In [1]: import numpy as np

In [2]: np.set_printoptions(suppress=True, linewidth=200)

In [3]: def rnd(a):
   ...:     return np.round(a, 2) + 0
   ...: 

In [4]: J = np.arange(192).reshape(12, 16) + 3

In [5]: J
Out[5]: 
array([[  3,   4,   5,   6,   7,   8,   9,  10,  11,  12,  13,  14,  15,  16,  17,  18],
       [ 19,  20,  21,  22,  23,  24,  25,  26,  27,  28,  29,  30,  31,  32,  33,  34],
       [ 35,  36,  37,  38,  39,  40,  41,  42,  43,  44,  45,  46,  47,  48,  49,  50],
       [ 51,  52,  53,  54,  55,  56,  57,  58,  59,  60,  61,  62,  63,  64,  65,  66],
       [ 67,  68,  69,  70,  71,  72,  73,  74,  75,  76,  77,  78,  79,  80,  81,  82],
       [ 83,  84,  85,  86,  87,  88,  89,  90,  91,  92,  93,  94,  95,  96,  97,  98],
       [ 99, 100, 101, 102, 103, 104, 105, 106, 107, 108, 109, 110, 111, 112, 113, 114],
       [115, 116, 117, 118, 119, 120, 121, 122, 123, 124, 125, 126, 127, 128, 129, 130],
       [131, 132, 133, 134, 135, 136, 137, 138, 139, 140, 141, 142, 143, 144, 145, 146],
       [147, 148, 149, 150, 151, 152, 153, 154, 155, 156, 157, 158, 159, 160, 161, 162],
       [163, 164, 165, 166, 167, 168, 169, 170, 171, 172, 173, 174, 175, 176, 177, 178],
       [179, 180, 181, 182, 183, 184, 185, 186, 187, 188, 189, 190, 191, 192, 193, 194]])

In [6]: U, sv, vt = np.linalg.svd(J)

In [7]: V = vt[:(sv > 1e-8).sum()]

In [8]: rng = np.random.default_rng(4855)

In [9]: x = J[7] + -3 * J[5] + rng.integers(2) * np.eye(16)[5]

In [10]: x
Out[10]: array([-134., -136., -138., -140., -142., -144., -146., -148., -150., -152., -154., -156., -158., -160., -162., -164.])

In [11]: print(rnd(np.diag(V.T @ V)))
[0.23 0.19 0.15 0.12 0.1  0.08 0.07 0.06 0.06 0.07 0.08 0.1  0.12 0.15 0.19 0.23]

In [12]: np.linalg.matrix_rank(np.vstack([J, x]))
Out[12]: np.int64(2)

In [13]: np.allclose(V.T @ V @ x, x)
Out[13]: True

In [14]: gram = J.T @ J

In [15]: np.allclose(gram, gram.T)
Out[15]: True

In [16]: rnd(np.trace(np.linalg.pinv(J) @ J))
Out[16]: np.float64(2.0)

In [17]: print(np.allclose(J[:-1].T @ np.linalg.lstsq(J[:-1].T, J[-1])[0], J[-1]))
True

In [18]: np.abs(np.diag(np.linalg.qr(J)[1])) > 1e-9
Out[18]: array([ True,  True, False, False, False, False, False, False, False, False, False, False])

In [19]: M = np.loadtxt("layer8.csv", delimiter=",")

In [20]: print(M)
[[ 0.02  2.   -1.    2.    2.    2.    2.    2.    2.  ]
 [-2.   -1.98 -1.    0.   -2.   -1.    1.   -2.    2.  ]
 [ 0.   -2.    0.02  0.    2.    0.    0.    1.    2.  ]
 [ 0.   -2.    2.    1.02 -2.    2.    2.   -2.   -2.  ]
 [-2.    0.    1.    1.   -0.98 -2.    2.    2.    2.  ]
 [ 1.    0.   -1.    0.    1.    2.02  1.    0.    0.  ]
 [ 0.   -2.   -1.    1.    1.    2.    1.02 -2.    0.  ]
 [ 0.   -1.    2.    2.    0.   -2.    2.   -1.98 -2.  ]
 [ 0.    2.   -1.    2.    2.    2.    2.    2.    2.02]]

In [21]: np.argsort(-np.linalg.norm(M, axis=0).round(6), kind="stable")[:3]
Out[21]: array([5, 7, 8])

In [22]: W0 = np.load("out19.npy")

In [23]: print(rnd(W0))
[[ 0.69 -0.1  -0.1  -0.1  -0.3  -0.3  -0.1 ]
 [-0.1   0.01  0.01  0.01  0.04  0.04  0.01]
 [-0.1   0.01  0.01  0.01  0.04  0.04  0.01]
 [-0.1   0.01  0.01  0.01  0.04  0.04  0.01]
 [-0.3   0.04  0.04  0.04  0.13  0.13  0.04]
 [-0.3   0.04  0.04  0.04  0.13  0.13  0.04]
 [-0.1   0.01  0.01  0.01  0.04  0.04  0.01]]

In [24]: U, sv, vt = np.linalg.svd(W0)

In [25]: V = vt[:(sv > 1e-8).sum()]

In [26]: x = W0[2] + -3 * W0[1] + rng.integers(2) * np.eye(7)[4]

In [27]: rnd(x)
Out[27]: array([ 0.2 , -0.03, -0.03, -0.03, -0.08, -0.08, -0.03])

In [28]: rnd(np.diag(V.T @ V))
Out[28]: array([0.69, 0.01, 0.01, 0.01, 0.13, 0.13, 0.01])

In [29]: x = np.array([1, 7, 9, 5, 6, 7, 9])

In [30]: rnd(W0 @ x)
Out[30]: array([-6.11,  0.87,  0.87,  0.87,  2.62,  2.62,  0.87])

In [31]: rnd(np.eye(7) - W0)
Out[31]: 
array([[ 0.31,  0.1 ,  0.1 ,  0.1 ,  0.3 ,  0.3 ,  0.1 ],
       [ 0.1 ,  0.99, -0.01, -0.01, -0.04, -0.04, -0.01],
       [ 0.1 , -0.01,  0.99, -0.01, -0.04, -0.04, -0.01],
       [ 0.1 , -0.01, -0.01,  0.99, -0.04, -0.04, -0.01],
       [ 0.3 , -0.04, -0.04, -0.04,  0.87, -0.13, -0.04],
       [ 0.3 , -0.04, -0.04, -0.04, -0.13,  0.87, -0.04],
       [ 0.1 , -0.01, -0.01, -0.01, -0.04, -0.04,  0.99]])

In [32]: np.trace(W0)
Out[32]: np.float64(1.0)

In [33]: A = np.array([[1, -1, -1, 1, 1, -1, -1, 1],
    ...:     [1, -1, 1, -1, -1, 1, -1, 1],
    ...:     [1, -1, -1, 1, -1, 1, 1, -1],
    ...:     [1, 1, 1, 1, -1, -1, -1, -1],
    ...:     [1, 1, 1, 1, 1, 1, 1, 1],
    ...:     [1, 1, -1, -1, -1, -1, 1, 1],
    ...:     [1, -1, 1, -1, 1, -1, 1, -1],
    ...:     [1, 1, -1, -1, 1, 1, -1, -1]])

In [34]: rnd(np.abs(np.linalg.eigvals(A)).max())
Out[34]: np.float64(2.83)

In [35]: (A - A.T) / 2
Out[35]: 
array([[ 0., -1., -1.,  0.,  0., -1., -1.,  0.],
       [ 1.,  0.,  1., -1., -1.,  0.,  0.,  0.],
       [ 1., -1.,  0.,  0., -1.,  1.,  0.,  0.],
       [ 0.,  1.,  0.,  0., -1.,  0.,  0.,  0.],
       [ 0.,  1.,  1.,  1.,  0.,  1.,  0.,  0.],
       [ 1.,  0., -1.,  0., -1.,  0.,  1.,  0.],
       [ 1.,  0.,  0.,  0.,  0., -1.,  0.,  0.],
       [ 0.,  0.,  0.,  0.,  0.,  0.,  0.,  0.]])

In [36]: rnd(np.linalg.det(A))
Out[36]: np.float64(-4096.0)

In [37]: np.linalg.matrix_power(A, 2)
Out[37]: 
array([[ 0,  4,  0,  4,  4,  0, -4,  0],
       [ 0,  0, -8,  0,  0,  0,  0,  0],
       [ 0,  0,  0,  0,  0, -8,  0,  0],
       [ 0, -4,  0,  4, -4,  0, -4,  0],
       [ 8,  0,  0,  0,  0,  0,  0,  0],
       [ 0, -4,  0, -4,  4,  0, -4,  0],
       [ 0, -4,  0,  4,  4,  0,  4,  0],
       [ 0,  0,  0,  0,  0,  0,  0,  8]])

In [38]: np.allclose(A @ A.T, A.T @ A)
Out[38]: True

In [39]: t3 = np.stack([A, -2 * A, A[::-1]])

In [40]: (t3 @ A.T).shape
Out[40]: (3, 8, 8)

In [41]: rnd(np.linalg.norm(t3, axis=(1, 2)))
Out[41]: array([ 8., 16.,  8.])

In [42]: feats = np.load("run3.npy")

In [43]: print(rnd(feats))
[[-0.27 -0.25 -0.38  0.02  0.35 -2.01  0.17  0.64  0.33  1.28 -0.96 -0.9   0.43  0.45  0.53]
 [ 0.2  -1.36  1.12 -0.95  0.57  0.4  -0.14  0.35  0.62 -0.63 -1.21 -0.93 -0.31 -0.87 -0.61]
 [ 1.29  0.53 -1.2   0.78  0.22 -0.8  -0.43 -0.36  0.58 -1.36 -0.04 -0.88 -0.93 -0.35 -0.16]
 [-0.61  0.99  0.2  -1.6  -0.26 -0.68  0.15 -1.6   0.54  0.18 -0.04  0.18 -0.67 -0.9   0.57]
 [-1.36 -0.9  -0.55  0.07 -0.91 -0.96 -0.13  0.81 -0.17 -0.35  1.05  0.2  -0.52 -1.12 -0.89]
 [ 0.48 -0.76  0.63  0.12 -1.18 -0.79 -0.96 -0.36 -0.69 -0.33 -1.03  1.2  -0.9   0.86  0.27]
 [-0.95 -0.26  0.52 -0.3   1.54 -0.76 -0.46 -0.25 -0.02 -1.46  0.82  0.18  0.36  1.16  0.35]
 [-0.48 -1.19 -1.55  0.32  0.6   0.57 -0.21 -0.63  1.1   0.12 -0.69  1.24  0.29 -0.31  0.57]
 [ 0.82 -0.67 -1.18 -1.92 -0.62  0.23 -0.4   0.1   0.07  0.14  0.74 -0.43  0.34  1.11 -0.34]
 [ 0.75  0.02 -0.59 -0.79  1.24 -0.26  0.23  0.72 -1.81  0.   -0.15  0.79 -0.28 -1.01  0.52]
 [-0.2  -0.14 -0.08 -0.01 -1.13  0.22 -0.25  0.24 -0.39 -1.07 -0.17 -0.75  1.25 -0.65  1.9 ]
 [ 0.48 -1.38  0.36  0.39  0.05  0.04  1.4  -0.53 -0.02  0.38  1.1  -0.49 -1.15  0.2   1.18]
 [ 0.   -0.35  0.23  0.4   0.5   0.27 -2.2  -0.65 -0.46  1.16  0.72 -0.76 -0.13 -0.56  0.26]
 [ 0.68  0.45  0.64 -0.27  0.02 -0.08 -0.63  1.59  1.57  0.21  0.74  0.91 -0.4  -0.23  0.92]
 [-1.29  0.54 -0.65 -0.21  0.07  1.01 -0.26  0.84 -0.25 -0.04 -0.64 -0.69 -1.69  0.77  0.63]]

In [44]: lab = rng.permutation(15)

In [45]: lab
Out[45]: array([13, 11,  4,  7,  5,  9, 12,  2,  1,  8,  0,  3,  6, 10, 14])

In [46]: Y = feats[lab][:, lab]

In [47]: rnd(np.diag(Y))
Out[47]: array([-0.23, -0.49, -0.91, -0.63, -0.79,  0.  , -0.13, -1.2 , -1.36,  0.07, -0.27, -1.6 , -0.46, -0.17,  0.63])

In [48]: x = np.array([-5, 4, -3, -1, 2, 0, -5, -4, -5, -5, -5, -4, 3, -5, -3])

In [49]: h = np.maximum(feats @ x, 0)

In [50]: print(rnd(np.maximum(feats @ (3 * x), 0)))
[ 0.   19.77 28.92 29.44 10.8   0.   16.88  0.    0.   20.04 33.57  0.   28.96  0.   16.4 ]

In [51]: rnd(np.tanh(feats @ x))
Out[51]: array([-1.  ,  1.  ,  1.  ,  1.  ,  1.  , -1.  ,  1.  , -0.18, -1.  ,  1.  ,  1.  , -1.  ,  1.  , -1.  ,  1.  ])

In [52]: rnd(h)
Out[52]: array([ 0.  ,  6.59,  9.64,  9.81,  3.6 ,  0.  ,  5.63,  0.  ,  0.  ,  6.68, 11.19,  0.  ,  9.65,  0.  ,  5.47])

In [53]: rnd(np.maximum(feats @ x, 0) - np.maximum(-feats @ x, 0))
Out[53]: array([ -3.37,   6.59,   9.64,   9.81,   3.6 ,  -5.89,   5.63,  -0.18,  -7.4 ,   6.68,  11.19, -27.46,   9.65, -25.4 ,   5.47])

In [54]: mat = np.array([[-1.0, -1.0, 0.8, 0.7, -0.3, 0.9, -1.2, -1.9, -1.1, -1.6],
    ...:     [-0.5, -0.3, -0.7, 0.1, -0.5, 0.6, -0.8, -1.1, -0.6, -0.4],
    ...:     [1.3, 1.8, -1.4, 1.5, -1.4, 1.4, 0.6, 1.0, 1.6, -0.7],
    ...:     [0.3, -0.2, 0.1, 0.2, -1.0, 2.7, -0.5, -0.7, 0.3, -1.0],
    ...:     [0.6, 0.5, -0.9, 0.8, -1.2, -1.7, -0.2, -2.0, 0.6, 0.3]])

In [55]: Y = mat / np.sqrt((mat ** 2).mean(axis=1, keepdims=True))

In [56]: rnd(Y[4])
Out[56]: array([ 0.58,  0.48, -0.86,  0.77, -1.15, -1.63, -0.19, -1.92,  0.58,  0.29])

In [57]: np.linalg.matrix_rank(mat - mat.mean(axis=1, keepdims=True))
Out[57]: np.int64(5)

In [58]: rnd(np.linalg.norm(Y, axis=1))
Out[58]: array([3.16, 3.16, 3.16, 3.16, 3.16])

In [59]: rnd(mat - mat.mean(axis=1, keepdims=True))
Out[59]: 
array([[-0.43, -0.43,  1.37,  1.27,  0.27,  1.47, -0.63, -1.33, -0.53, -1.03],
       [-0.08,  0.12, -0.28,  0.52, -0.08,  1.02, -0.38, -0.68, -0.18,  0.02],
       [ 0.73,  1.23, -1.97,  0.93, -1.97,  0.83,  0.03,  0.43,  1.03, -1.27],
       [ 0.28, -0.22,  0.08,  0.18, -1.02,  2.68, -0.52, -0.72,  0.28, -1.02],
       [ 0.92,  0.82, -0.58,  1.12, -0.88, -1.38,  0.12, -1.68,  0.92,  0.62]])

In [60]: X = np.loadtxt("mat.csv", delimiter=",")

In [61]: rnd(X)
Out[61]: 
array([[ 0.76, -0.14, -0.24, -0.05, -0.14, -0.05, -0.05, -0.05, -0.24, -0.24, -0.05, -0.14, -0.24, -0.24, -0.05, -0.24],
       [-0.14,  0.91, -0.14, -0.03, -0.09, -0.03, -0.03, -0.03, -0.14, -0.14, -0.03, -0.09, -0.14, -0.14, -0.03, -0.14],
       [-0.24, -0.14,  0.76, -0.05, -0.14, -0.05, -0.05, -0.05, -0.24, -0.24, -0.05, -0.14, -0.24, -0.24, -0.05, -0.24],
       [-0.05, -0.03, -0.05,  0.99, -0.03, -0.01, -0.01, -0.01, -0.05, -0.05, -0.01, -0.03, -0.05, -0.05, -0.01, -0.05],
       [-0.14, -0.09, -0.14, -0.03,  0.91, -0.03, -0.03, -0.03, -0.14, -0.14, -0.03, -0.09, -0.14, -0.14, -0.03, -0.14],
       [-0.05, -0.03, -0.05, -0.01, -0.03,  0.99, -0.01, -0.01, -0.05, -0.05, -0.01, -0.03, -0.05, -0.05, -0.01, -0.05],
       [-0.05, -0.03, -0.05, -0.01, -0.03, -0.01,  0.99, -0.01, -0.05, -0.05, -0.01, -0.03, -0.05, -0.05, -0.01, -0.05],
       [-0.05, -0.03, -0.05, -0.01, -0.03, -0.01, -0.01,  0.99, -0.05, -0.05, -0.01, -0.03, -0.05, -0.05, -0.01, -0.05],
       [-0.24, -0.14, -0.24, -0.05, -0.14, -0.05, -0.05, -0.05,  0.76, -0.24, -0.05, -0.14, -0.24, -0.24, -0.05, -0.24],
       [-0.24, -0.14, -0.24, -0.05, -0.14, -0.05, -0.05, -0.05, -0.24,  0.76, -0.05, -0.14, -0.24, -0.24, -0.05, -0.24],
       [-0.05, -0.03, -0.05, -0.01, -0.03, -0.01, -0.01, -0.01, -0.05, -0.05,  0.99, -0.03, -0.05, -0.05, -0.01, -0.05],
       [-0.14, -0.09, -0.14, -0.03, -0.09, -0.03, -0.03, -0.03, -0.14, -0.14, -0.03,  0.91, -0.14, -0.14, -0.03, -0.14],
       [-0.24, -0.14, -0.24, -0.05, -0.14, -0.05, -0.05, -0.05, -0.24, -0.24, -0.05, -0.14,  0.76, -0.24, -0.05, -0.24],
       [-0.24, -0.14, -0.24, -0.05, -0.14, -0.05, -0.05, -0.05, -0.24, -0.24, -0.05, -0.14, -0.24,  0.76, -0.05, -0.24],
       [-0.05, -0.03, -0.05, -0.01, -0.03, -0.01, -0.01, -0.01, -0.05, -0.05, -0.01, -0.03, -0.05, -0.05,  0.99, -0.05],
       [-0.24, -0.14, -0.24, -0.05, -0.14, -0.05, -0.05, -0.05, -0.24, -0.24, -0.05, -0.14, -0.24, -0.24, -0.05,  0.76]])

In [62]: # orthonormal columns

In [63]: print(rnd(np.linalg.svd(X, compute_uv=False)))
[1. 1. 1. 1. 1. 1. 1. 1. 1. 1. 1. 1. 1. 1. 1. 1.]

In [64]: rnd(X[:, 6] @ X[:, 0])
Out[64]: np.float64(0.0)

In [65]: evals, V = np.linalg.eigh(X)

In [66]: x = np.array([-3, -1, -1, 1, -1, -2, 2, 1, 1, -1, 3, -2, -3, 0, -1, 2])

In [67]: rnd(np.abs(X).sum(axis=1).max()), rnd(np.abs(evals).max())
Out[67]: (np.float64(2.92), np.float64(1.0))

In [68]: print(rnd(np.linalg.eigvalsh(X[1:, 1:])))
[-0.76  1.    1.    1.    1.    1.    1.    1.    1.    1.    1.    1.    1.    1.    1.  ]

In [69]: x = np.array([0, 4, -3, -1, 1, 2, -9, 2, 9, -6, 8, 4, -5, 6, 9, 7])

In [70]: h = np.maximum(X @ x, 0)

In [71]: np.flatnonzero(h > 1e-9)
Out[71]: array([ 1,  5,  7,  8, 10, 11, 13, 14, 15])

In [72]: rnd(np.maximum(X @ (3 * x), 0))
Out[72]: array([ 0.  ,  5.25,  0.  ,  0.  ,  0.  ,  3.75,  0.  ,  3.75, 15.75,  0.  , 21.75,  5.25,  0.  ,  6.75, 24.75,  9.75])

In [73]: np.allclose(X, X.T)
Out[73]: True

In [74]: np.trace(X)
Out[74]: np.float64(14.0)

In [75]: print(rnd(np.sort(np.abs(np.linalg.eigvals(X)))))
[1. 1. 1. 1. 1. 1. 1. 1. 1. 1. 1. 1. 1. 1. 1. 1.]

In [76]: rnd(np.abs(np.linalg.eigvals(X)).max())
Out[76]: np.float64(1.0)

In [77]: np.allclose(X @ X.T, X.T @ X)
Out[77]: True

In [78]: m1 = np.loadtxt("a.csv", delimiter=",")

In [79]: print(m1)
[[  0.5   0.7  -6.    0.9   1.5  -1.    0.5  -0.6]
 [  0.2  -0.3  -2.    0.   -0.6   1.9  -1.1   1.3]
 [  2.6   0.1  10.   -0.2   1.3  -1.5  -1.4  -1.8]
 [ -1.2   0.1  18.    0.3  -0.7  -0.2  -0.9  -0.4]
 [  0.6  -0.4 -10.   -0.2  -0.6   0.8   0.3   0.1]
 [  0.3   1.7   8.   -0.8   0.4   1.9  -0.5   0.3]
 [  1.6   0.7  30.    1.2  -0.1   0.7   2.5  -0.3]
 [  0.1   0.3 -10.    0.3   0.4  -1.5  -0.6  -0.9]
 [  1.5   0.6  10.    0.5   0.7   0.3   0.3   1.9]
 [ -0.3  -0.5 -20.   -0.1   0.5   2.1   0.4  -1. ]
 [ -2.2  -0.3  32.    1.2   1.1  -0.2  -0.3   0.4]
 [  0.7  -0.2 -12.    2.6  -1.7  -0.7   0.1  -0.4]
 [  0.4  -0.2  26.    0.5   1.1   1.2  -0.5   1.9]
 [  1.4   1.   22.   -0.6  -0.3   0.7  -1.1   0.8]]

In [80]: x = np.array([-1, 1, -3, 1, -3, -1, 2, 0])

In [81]: y = m1 @ x

In [82]: b, lr = np.zeros(8), 1 / np.linalg.norm(m1, 2) ** 2

In [83]: for i in range(30):
    ...:     b -= lr * m1.T @ (m1 @ b - y)
    ...:     if i % 10 == 0: print(i, round(np.linalg.norm(m1 @ b - y), 2))
    ...: 
0 14.62
10 14.11
20 13.63

In [84]: rnd(np.linalg.cond(m1))
Out[84]: np.float64(34.72)
